% ipython --no-banner

In [1]: import numpy as np

In [2]: import numpy.linalg as la

In [3]: np.set_printoptions(precision=3, suppress=True, linewidth=140)

In [4]: rd = lambda a: np.round(a, 3) + 0

In [5]: W0 = np.loadtxt("arr.csv", delimiter=",")

In [6]: print(W0)
[[-5. -1.  3.]
 [-5. -1.  3.]
 [-5. -1.  3.]
 [-1.  3.  7.]]

In [7]: # rows and columns are dependent

In [8]: rk = la.matrix_rank(W0)

In [9]: print(rk)
2

In [10]: ns = la.svd(W0)[2][rk:].T

In [11]: print([int(la.matrix_rank(np.delete(W0, i, axis=0))) for i in range(4)])
[2, 2, 2, 1]

In [12]: print(la.matrix_rank(W0.T @ W0), la.matrix_rank(W0 @ W0.T))
2 2

In [13]: print(np.allclose(W0 @ ns, 0))
True

In [14]: print(rd(ns @ ns.T))
[[ 0.167 -0.333  0.167]
 [-0.333  0.667 -0.333]
 [ 0.167 -0.333  0.167]]

In [15]: f = np.array([2, 3, 3])

In [16]: print(np.array([np.convolve(row, f, "same") for row in W0]))
[[-17. -12.   6.]
 [-17. -12.   6.]
 [-17. -12.   6.]
 [  3.  20.  30.]]

In [17]: print(np.polyval(f, W0[1]))
[38.  2. 30.]

In [18]: print(np.convolve(W0[1], f))
[-10. -17. -12.   6.   9.]

In [19]: feats = np.array([[0, 1, 0, 0, 0, 0],
    ...:     [2, 1, 0, 0, 0, 0],
    ...:     [0, 3, 0, 0, 0, 0],
    ...:     [0, 0, 0, 1, 0, 0],
    ...:     [0, 0, 2, 1, 0, 0],
    ...:     [0, 0, 0, 3, 0, 0],
    ...:     [0, 0, 0, 0, 0, 1],
    ...:     [0, 0, 0, 0, 2, 1],
    ...:     [0, 0, 0, 0, 0, 3]])

In [20]: x0 = np.array([2, 1, 1, -2, 0, -1])

In [21]: target = feats @ x0

In [22]: b, lr = np.zeros(6), 1 / la.norm(feats, 2) ** 2

In [23]: for i in range(150):
    ...:     b -= lr * feats.T @ (feats @ b - target)
    ...:     if i % 50 == 0: print(i, round(la.norm(feats @ b - target), 3))
    ...: 
0 2.931
50 0.0
100 0.0

In [24]: print(rd(la.cond(feats)))
1.823

In [25]: x0 = np.array([3, -4, 4, 2, -1, -4])

In [26]: target = feats @ x0

In [27]: print(rd(la.solve(feats.T @ feats, feats.T @ target)))
[ 3. -4.  4.  2. -1. -4.]

In [28]: print(rd(la.lstsq(feats, target)[0]))
[ 3. -4.  4.  2. -1. -4.]

In [29]: la.solve(feats, target)
LinAlgError: Last 2 dimensions of the array must be square


In [30]: rng = np.random.default_rng(390)

In [31]: target = target + 0.1 * rng.normal(size=9)

In [32]: print(rd(target))
[ -3.987   2.034 -11.858   2.239   9.943   5.936  -3.918  -6.071 -12.105]

In [33]: b, *_ = la.lstsq(feats, target)

In [34]: print(b.round())
[ 3. -4.  4.  2. -1. -4.]

In [35]: print(rd(feats.T @ (target - feats @ b)))
[0. 0. 0. 0. 0. 0.]

In [36]: P = feats @ la.solve(feats.T @ feats, feats.T)

In [37]: print(la.matrix_rank(np.eye(9) - P))
3

In [38]: print(rd(P))
[[0.1 0.  0.3 0.  0.  0.  0.  0.  0. ]
 [0.  1.  0.  0.  0.  0.  0.  0.  0. ]
 [0.3 0.  0.9 0.  0.  0.  0.  0.  0. ]
 [0.  0.  0.  0.1 0.  0.3 0.  0.  0. ]
 [0.  0.  0.  0.  1.  0.  0.  0.  0. ]
 [0.  0.  0.  0.3 0.  0.9 0.  0.  0. ]
 [0.  0.  0.  0.  0.  0.  0.1 0.  0.3]
 [0.  0.  0.  0.  0.  0.  0.  1.  0. ]
 [0.  0.  0.  0.  0.  0.  0.3 0.  0.9]]

In [39]: print(rd(la.eigvalsh(P)))
[0. 0. 0. 1. 1. 1. 1. 1. 1.]

In [40]: print(np.count_nonzero(P))
15

In [41]: print(la.matrix_rank(P))
6

In [42]: P[9]
IndexError: index 9 is out of bounds for axis 0 with size 9


In [43]: print(rd(la.svd(P, compute_uv=False)))
[1. 1. 1. 1. 1. 1. 0. 0. 0.]

In [44]: print(rd(P - P[0]))
[[ 0.   0.   0.   0.   0.   0.   0.   0.   0. ]
 [-0.1  1.  -0.3  0.   0.   0.   0.   0.   0. ]
 [ 0.2  0.   0.6  0.   0.   0.   0.   0.   0. ]
 [-0.1  0.  -0.3  0.1  0.   0.3  0.   0.   0. ]
 [-0.1  0.  -0.3  0.   1.   0.   0.   0.   0. ]
 [-0.1  0.  -0.3  0.3  0.   0.9  0.   0.   0. ]
 [-0.1  0.  -0.3  0.   0.   0.   0.1  0.   0.3]
 [-0.1  0.  -0.3  0.   0.   0.   0.   1.   0. ]
 [-0.1  0.  -0.3  0.   0.   0.   0.3  0.   0.9]]

In [45]: print(rd(P.sum(axis=0)))
[0.4 1.  1.2 0.4 1.  1.2 0.4 1.  1.2]

In [46]: np.zeros(9, 9)
TypeError: Cannot interpret '9' as a data type


In [47]: print(rd(np.diff(P, axis=0)))
[[-0.1  1.  -0.3  0.   0.   0.   0.   0.   0. ]
 [ 0.3 -1.   0.9  0.   0.   0.   0.   0.   0. ]
 [-0.3  0.  -0.9  0.1  0.   0.3  0.   0.   0. ]
 [ 0.   0.   0.  -0.1  1.  -0.3  0.   0.   0. ]
 [ 0.   0.   0.   0.3 -1.   0.9  0.   0.   0. ]
 [ 0.   0.   0.  -0.3  0.  -0.9  0.1  0.   0.3]
 [ 0.   0.   0.   0.   0.   0.  -0.1  1.  -0.3]
 [ 0.   0.   0.   0.   0.   0.   0.3 -1.   0.9]]

In [48]: A = (rng.random((3, 3)) < 0.3) + np.eye(3)

In [49]: A /= A.sum(axis=1, keepdims=True)

In [50]: print(rd(A))
[[0.667 0.333 0.   ]
 [0.    1.    0.   ]
 [0.    0.    1.   ]]

In [51]: print(np.unique(W0.round(6), axis=0).shape)
(2, 3)

In [52]: la.inv(W0)
LinAlgError: Last 2 dimensions of the array must be square


In [53]: print(rd(la.matrix_power(A, 2)))
[[0.444 0.556 0.   ]
 [0.    1.    0.   ]
 [0.    0.    1.   ]]

In [54]: print(A @ np.ones(3))
[1. 1. 1.]

In [55]: print(rd(la.matrix_power(A, 100)))
[[0. 1. 0.]
 [0. 1. 0.]
 [0. 0. 1.]]

In [56]: pr = np.eye(3)[0]

In [57]: for _ in range(6):
    ...:     pr = pr @ A
    ...:     print(pr.round(3))
    ...: 
[0.667 0.333 0.   ]
[0.444 0.556 0.   ]
[0.296 0.704 0.   ]
[0.198 0.802 0.   ]
[0.132 0.868 0.   ]
[0.088 0.912 0.   ]

In [58]: X = np.load("x.npy")

In [59]: print(X)
[[ 5.782 -1.535 -0.95 ]
 [ 0.036  0.54   2.348]
 [-1.873 -2.037  1.267]
 [-0.308  0.608  2.508]
 [ 6.266 -6.413 -4.364]
 [ 6.476 -2.691 -1.952]
 [ 3.276 -3.282 -1.28 ]
 [ 3.362 -4.205 -1.924]
 [ 1.036  1.847  2.886]
 [ 3.353 -0.292  0.688]
 [ 1.955 -0.869  0.769]
 [ 0.321 -2.32   0.346]
 [ 2.146  0.74   1.778]
 [ 4.259 -1.805 -0.623]]

In [60]: P = X @ la.solve(X.T @ X, X.T)

In [61]: print(rd(la.eigvalsh(P)))
[0. 0. 0. 0. 0. 0. 0. 0. 0. 0. 0. 1. 1. 1.]

In [62]: print(la.matrix_rank(np.eye(14) - P))
11

In [63]: print(rd(np.trace(P)))
3.0

In [64]: print(rd(P @ X[:, 1]))
[-1.535  0.54  -2.037  0.608 -6.413 -2.691 -3.282 -4.205  1.847 -0.292 -0.869 -2.32   0.74  -1.805]

In [65]: J, _ = la.qr(np.array([[0.0, -0.6, -1.1, -1.0],
    ...:     [-1.0, -2.0, -0.6, 0.6],
    ...:     [0.6, -1.4, -0.1, -0.7],
    ...:     [1.6, 0.2, 0.0, 0.3]]))

In [66]: print(rd(J))
[[ 0.    -0.249  0.938 -0.24 ]
 [ 0.505 -0.674 -0.041  0.538]
 [-0.303 -0.675 -0.329 -0.586]
 [-0.808 -0.168  0.098  0.556]]

In [67]: P = np.triu(np.array([[2, 0, 2, 3], [3, 1, 3, 0], [2, 2, 3, 0], [2, 0, 3, 1]]), 1) + np.eye(4)

In [68]: other = P @ J @ la.inv(P)

In [69]: print(la.matrix_rank(other))
4
